>>> import numpy as np
>>> from numpy import linalg as LA
>>> np.set_printoptions(precision=3, suppress=True, linewidth=120)
>>> W0 = np.loadtxt("m.csv", delimiter=",")
>>> print(W0)
[[ 2.382 -2.157  2.878]
 [ 5.472  1.162  3.306]
 [-4.119  1.072 -3.423]
 [-1.866  4.675 -0.725]
 [-0.685  2.633 -7.725]
 [-5.819 -3.632 -3.084]
 [-4.357  8.373  4.074]
 [ 1.062  5.127 -4.043]
 [ 4.302  2.393  1.96 ]
 [ 4.777  0.756 -9.642]
 [ 1.839  1.981  0.179]]
>>> Ac = (W0 - W0.mean(axis=0)) / W0.std(axis=0)
>>> print(np.argwhere(np.abs(Ac) > 2))
[[6 1]]
>>> coef = LA.lstsq(np.delete(Ac, 0, axis=1), Ac[:, 0])[0]
>>> print(np.abs(coef).argmax())
0
>>> t3 = np.stack([W0, 3 * W0, W0[::-1]])
>>> np.einsum("bij,cij->bc", t3, t3)
array([[ 541.389, 1624.168,   41.319],
       [1624.168, 4872.503,  123.957],
       [  41.319,  123.957,  541.389]])
>>> LA.matrix_rank(t3)
array([3, 3, 3])
>>> def softmax(z):
...     e = np.exp(z - z.max(axis=-1, keepdims=True))
...     return e / e.sum(axis=-1, keepdims=True)
... 
>>> softmax(W0[8] + 5)
array([0.804, 0.119, 0.077])
>>> scores = W0 @ W0.T / np.sqrt(3)
>>> softmax(scores).round(6).argmax(axis=1)
array([1, 1, 4, 6, 9, 5, 6, 9, 1, 9, 8])
>>> softmax(scores)[8] @ W0
array([5.4  , 1.237, 3.223])
>>> X = np.load("block5.npy")
>>> X
array([[0., 1., 2., 2.],
       [1., 0., 0., 0.],
       [2., 0., 0., 0.],
       [2., 0., 0., 0.]])
>>> ev, V = LA.eigh(X)
>>> x0 = np.array([0, 1, 2, 2])
>>> print(np.abs(X).sum(axis=1).max(), np.abs(ev).max())
5.0 3.0
>>> (np.sign(V[:, -1].round(6)) == np.sign(V[0, -1].round(6))).astype(int)
array([1, 1, 1, 1])
>>> np.round(V * np.abs(ev) @ V.T, 3) + 0
array([[3.   , 0.   , 0.   , 0.   ],
       [0.   , 0.333, 0.667, 0.667],
       [0.   , 0.667, 1.333, 1.333],
       [0.   , 0.667, 1.333, 1.333]])
>>> x0 @ X @ x0
np.float64(0.0)
>>> print(x0 @ X @ x0 / (x0 @ x0), ev[0], ev[-1])
0.0 -3.0 3.0
>>> print(V * np.maximum(ev, 0) @ V.T)
[[1.5   0.5   1.    1.   ]
 [0.5   0.167 0.333 0.333]
 [1.    0.333 0.667 0.667]
 [1.    0.333 0.667 0.667]]
>>> r0, v = X[3], X[0]
>>> print(r0 @ r0)
4.0
>>> p = (r0 @ v) / (r0 @ r0) * r0
>>> p
array([0., 0., 0., 0.])
>>> round(LA.norm(r0 + v) ** 2 + LA.norm(r0 - v) ** 2, 3)
np.float64(26.0)
>>> sigma = 3 * 0.9 ** np.arange(3)
>>> rng = np.random.default_rng(1596)
>>> feats = rng.normal(size=(15, 3)) * rng.permutation(sigma)
>>> feats
array([[-3.561,  3.729,  1.929],
       [-1.628, -3.815, -1.183],
       [ 0.65 ,  3.107, -1.922],
       [-1.732,  2.358,  4.725],
       [ 1.122, -0.995, -2.469],
       [ 0.585,  2.413,  2.608],
       [ 0.06 , -1.327, -2.439],
       [ 3.331,  1.353,  0.104],
       [ 2.94 , -4.68 , -0.173],
       [-1.588,  0.869,  2.476],
       [-3.503,  1.78 ,  1.456],
       [-1.004, -3.611,  0.118],
       [ 3.12 ,  0.559,  2.251],
       [-0.148, -0.944,  1.817],
       [ 0.606, -0.191,  9.925]])
>>> x0 = np.array([2, 0, 1])
>>> target = feats @ x0
>>> np.round(LA.solve(feats.T @ feats, feats.T @ target), 3) + 0
array([2., 0., 1.])
>>> np.round(LA.pinv(feats) @ feats, 3) + 0
array([[1., 0., 0.],
       [0., 1., 0.],
       [0., 0., 1.]])
>>> try:
...     LA.solve(feats, target)
... except LA.LinAlgError as e:
...     print(repr(e))
... 
LinAlgError('Last 2 dimensions of the array must be square')
>>> target = target + 0.3 * rng.normal(size=15)
>>> target
array([-5.219, -4.4  , -0.583,  1.992,  0.388,  4.035, -2.255,  6.646,  5.474, -0.523, -4.614, -1.653,  8.066,  1.452,
       11.183])
>>> coef, *_ = LA.lstsq(feats, target)
>>> [round(float(LA.norm(LA.solve(feats.T @ feats + lam * np.eye(3), feats.T @ target))), 2) for lam in (0, 1, 10, 100)]
[2.16, 2.13, 1.89, 0.93]
>>> print(coef.round())
[2. 0. 1.]
>>> q, _ = LA.qr(np.array([[-0.1, -1.7], [0.3, 0.9]]))
>>> V, _ = LA.qr(np.array([[0.8, 0.3, 1.4, 0.1],
...     [0.5, -0.1, 0.6, 0.3],
...     [-1.1, -0.4, -0.4, 1.2],
...     [-0.8, 0.2, 0.8, -0.6]]))
>>> sigma = 5 * 0.5 ** np.arange(2)
>>> F = q[:, :2] * sigma @ V[:2]
>>> F
array([[ 0.048, -1.49 , -0.593,  2.356],
       [-2.531,  1.335, -3.122, -2.278]])
>>> x0 = np.array([-1, 0, 1, 1])
>>> h = np.maximum(F @ x0, 0)
>>> np.tanh(F @ x0)
array([ 0.937, -0.994])
>>> F.T @ h
array([ 0.082, -2.556, -1.017,  4.041])
>>> print(F * (h > 1e-9)[:, None])
[[ 0.048 -1.49  -0.593  2.356]
 [-0.     0.    -0.    -0.   ]]
>>> np.maximum(F @ (3 * x0), 0)
array([5.146, 0.   ])
>>> print(h)
[1.715 0.   ]
>>> arr = np.loadtxt("sample2.csv", delimiter=",")
>>> arr
array([[-0.5  ,  0.   , -0.866],
       [ 0.   ,  1.   ,  0.   ],
       [ 0.866,  0.   , -0.5  ]])
>>> hat = np.triu(np.array([[1, 3, 3], [0, 2, 2], [1, 0, 0]]), 1) + np.eye(3)
>>> A2 = hat @ arr @ LA.inv(hat)
>>> round(LA.det(A2), 3)
np.float64(1.0)
>>> print(np.round(np.trace(A2), 3), round(float(np.trace(arr)), 3))
0.0 0.0
>>> A2
array([[ 2.098, -3.294, -2.072],
       [ 1.732, -4.196,  2.196],
       [ 0.866, -2.598,  2.098]])
>>> x0 = np.array([1, 4, 1])
>>> target = A2 @ x0
>>> coef, lr = np.zeros(3), 1 / LA.norm(A2, 2) ** 2
>>> for i in range(12):
...     coef -= lr * A2.T @ (A2 @ coef - target)
...     if i % 2 == 0: print(i, round(LA.norm(A2 @ coef - target), 3))
... 
0 3.143
2 1.684
4 0.907
6 0.496
8 0.285
10 0.184
>>> coef
array([-1.485,  2.72 ,  0.467])
>>> w1 = np.array([[2, 2, 1, 1, 2], [0, 2, 2, -2, 1], [-2, -1, 1, -1, -2]])
>>> coef = np.array([2, 1, 3, 1, 2])
>>> hid = np.maximum(arr @ w1 + coef, 0)
>>> LA.matrix_rank(hid)
np.int64(3)
>>> hid
array([[2.732, 0.866, 1.634, 1.366, 2.732],
       [2.   , 3.   , 5.   , 0.   , 3.   ],
       [4.732, 3.232, 3.366, 2.366, 4.732]])
>>> cent = np.array([[-2, 0], [2, 1], [0, 2], [-1, -2], [1, 2]])
>>> hid @ cent
array([[-2.366,  6.866],
       [ 5.   , 19.   ],
       [-0.634, 14.696]])
>>> print(w1 @ cent)
[[ 1  6]
 [ 7 12]
 [ 1 -1]]
>>> print((hid @ cent).round(6).argmax(axis=1))
[1 1 1]
>>> round(float(LA.norm(arr, 1)), 3), round(LA.norm(arr, np.inf), 3)
(1.366, np.float64(1.366))
>>> round(LA.norm(arr[2] - arr[0]), 3)
np.float64(1.414)
>>> LA.norm(arr, axis=0)
array([1., 1., 1.])
>>> LA.norm(arr, axis=1).argmax()
np.int64(1)
>>> round(float(LA.norm(arr, 2)), 3)
1.0
>>> LA.pinv(arr)
array([[-0.5  ,  0.   ,  0.866],
       [ 0.   ,  1.   ,  0.   ],
       [-0.866,  0.   , -0.5  ]])
>>> LA.norm(arr, axis=0)
array([1., 1., 1.])
>>> J = np.load("x.npy")
>>> print(J)
[[-0.3    0.1   -0.5  ]
 [-0.7    0.4   -0.9  ]
 [-0.303  0.101 -0.528]
 [ 0.8    1.8   -1.9  ]]
>>> x0 = np.array([2, 5, 5])
>>> J @ x0
array([-2.6  , -3.9  , -2.741,  1.1  ])
>>> J @ np.eye(3)[2]
array([-0.5  , -0.9  , -0.528, -1.9  ])
>>> J @ (2 * x0)
array([-5.2  , -7.8  , -5.482,  2.2  ])
>>> print(LA.norm(J @ x0) <= LA.norm(J, 2) * LA.norm(x0) + 1e-9)
True
>>> q, V = LA.qr(J[:, :1])[0], LA.qr(J[:, 1:])[0]
>>> sigma = LA.svd(q.T @ V, compute_uv=False)
>>> np.degrees(np.arccos(sigma.clip(0, 1)))
array([18.412])
>>> print((sigma > 0.9).sum())
1
>>> hat = J @ LA.solve(J.T @ J, J.T)
>>> hat.round(3) + 0
array([[ 0.444,  0.022,  0.496, -0.002],
       [ 0.022,  0.999, -0.019,  0.   ],
       [ 0.496, -0.019,  0.557,  0.002],
       [-0.002,  0.   ,  0.002,  1.   ]])
>>> np.allclose(hat @ hat, hat)
True
>>> print(np.diag(hat))
[0.444 0.999 0.557 1.   ]
>>> np.round((np.eye(4) - hat) @ J, 3) + 0
array([[0., 0., 0.],
       [0., 0., 0.],
       [0., 0., 0.],
       [0., 0., 0.]])
>>> np.round(LA.eigvalsh(hat), 3) + 0
array([0., 1., 1., 1.])
>>> round(LA.norm(J, "nuc"), 3)
np.float64(4.187)
>>> LA.norm(J, axis=0)
array([1.145, 1.849, 2.225])
>>> round(J[1] @ J[0], 3)
np.float64(0.7)
>>> round(LA.norm(J) ** 2 / LA.norm(J, 2) ** 2, 3)
np.float64(1.162)
>>> round(LA.norm(J[1], 1), 3), round(float(LA.norm(J[1], np.inf)), 3)
(np.float64(2.0), 0.9)
>>> round(LA.norm(J, 2), 3)
np.float64(2.886)
>>> LA.norm(J, axis=1).argmax()
np.int64(3)
>>> data = np.loadtxt("data.csv", delimiter=",")
>>> data
array([[ 8.,  0.,  0.],
       [ 0., -7.,  0.],
       [ 0.,  0.,  2.]])
>>> A2 = data[0, 0] * data[1:] - np.outer(data[1:, 0], data[0])
>>> print(A2)
[[  0. -56.   0.]
 [  0.   0.  16.]]
>>> data[:, 0] / data[0, 0]
array([1., 0., 0.])
>>> print(np.flatnonzero(~A2.round(6).any(axis=1)))
[]
>>> LA.matrix_rank(A2), LA.matrix_rank(data)
(np.int64(2), np.int64(3))
>>> x0 = np.array([0, 4, 1])
>>> x0 @ A2
Traceback (most recent call last):
  File "<python-input-118>", line 1, in <module>
    x0 @ A2
    ~~~^~~~
ValueError: matmul: Input operand 1 has a mismatch in its core dimension 0, with gufunc signature (n?,k),(k,m?)->(n?,m?) (size 2 is different from 3)
>>> print(A2 @ np.eye(3)[2])
[ 0. 16.]
>>> np.sign((A2 @ x0).round(6))
array([-1.,  1.])
>>> x0 = np.array([5, 3, 1])
>>> target = data @ x0
>>> coef, lr = np.zeros(3), 1 / LA.norm(data, 2) ** 2
>>> for i in range(6):
...     coef -= lr * data.T @ (data @ coef - target)
...     if i % 2 == 0: print(i, round(LA.norm(data @ coef - target), 3))
... 
0 5.267
2 1.67
4 1.448
>>> round(LA.cond(data), 3)
np.float64(4.0)
>>> t3 = np.stack([data, 2 * data, data[::-1]])
>>> LA.det(t3)
array([-112., -896.,  112.])
>>> LA.matrix_rank(t3.reshape(3, -1))
np.int64(2)
>>> A2 = np.array([[0, 1], [0, 4], [5, 0]])
>>> A = np.tile(A2, (2, 3))
>>> A
array([[0, 1, 0, 1, 0, 1],
       [0, 4, 0, 4, 0, 4],
       [5, 0, 5, 0, 5, 0],
       [0, 1, 0, 1, 0, 1],
       [0, 4, 0, 4, 0, 4],
       [5, 0, 5, 0, 5, 0]])
>>> A2 = np.array([[8, 4], [1, -1], [4, -6], [-4, 8], [-3, 3], [9, 4]])
>>> np.vstack([A, A2.T]).shape
(8, 6)
>>> print(np.einsum("ik,kj->ji", A, A2))
[[ 6 24 45  6 24 45]
 [11 44  5 11 44  5]]
>>> np.einsum("ij,ij->i", A, A)
array([ 3, 48, 75,  3, 48, 75])
>>> rank = LA.matrix_rank(A)
>>> rank
np.int64(2)
>>> ns = LA.svd(A)[2][rank:].T
>>> [int(LA.matrix_rank(A[:i])) for i in range(1, len(A) + 1)]
[1, 1, 2, 2, 2, 2]
>>> [int(LA.matrix_rank(A[:, :j + 1])) for j in range(6)]
[1, 2, 2, 2, 2, 2]
>>> np.round(ns @ ns.T, 3) + 0
array([[ 0.667,  0.   , -0.333,  0.   , -0.333,  0.   ],
       [ 0.   ,  0.667,  0.   , -0.333,  0.   , -0.333],
       [-0.333,  0.   ,  0.667,  0.   , -0.333,  0.   ],
       [ 0.   , -0.333,  0.   ,  0.667,  0.   , -0.333],
       [-0.333,  0.   , -0.333,  0.   ,  0.667,  0.   ],
       [ 0.   , -0.333,  0.   , -0.333,  0.   ,  0.667]])
>>> [int(LA.matrix_rank(np.delete(A, i, axis=0))) for i in range(6)]
[2, 2, 2, 2, 2, 2]
>>> print(np.round(A @ ns, 3) + 0)
[[0. 0. 0. 0.]
 [0. 0. 0. 0.]
 [0. 0. 0. 0.]
 [0. 0. 0. 0.]
 [0. 0. 0. 0.]
 [0. 0. 0. 0.]]
>>> np.abs(np.diag(LA.qr(A)[1])) > 1e-9
array([ True,  True, False, False, False, False])
>>> print(np.allclose(A[:-1].T @ LA.lstsq(A[:-1].T, A[-1])[0], A[-1]))
True
>>> r0 = np.array([3, 0, -1])
>>> np.polyval(r0, A[3])
array([-1,  2, -1,  2, -1,  2])
>>> print(np.array([np.convolve(row, r0, "same") for row in A]))
[[ 3  0  2  0  2  0]
 [12  0  8  0  8  0]
 [ 0 10  0 10  0 -5]
 [ 3  0  2  0  2  0]
 [12  0  8  0  8  0]
 [ 0 10  0 10  0 -5]]
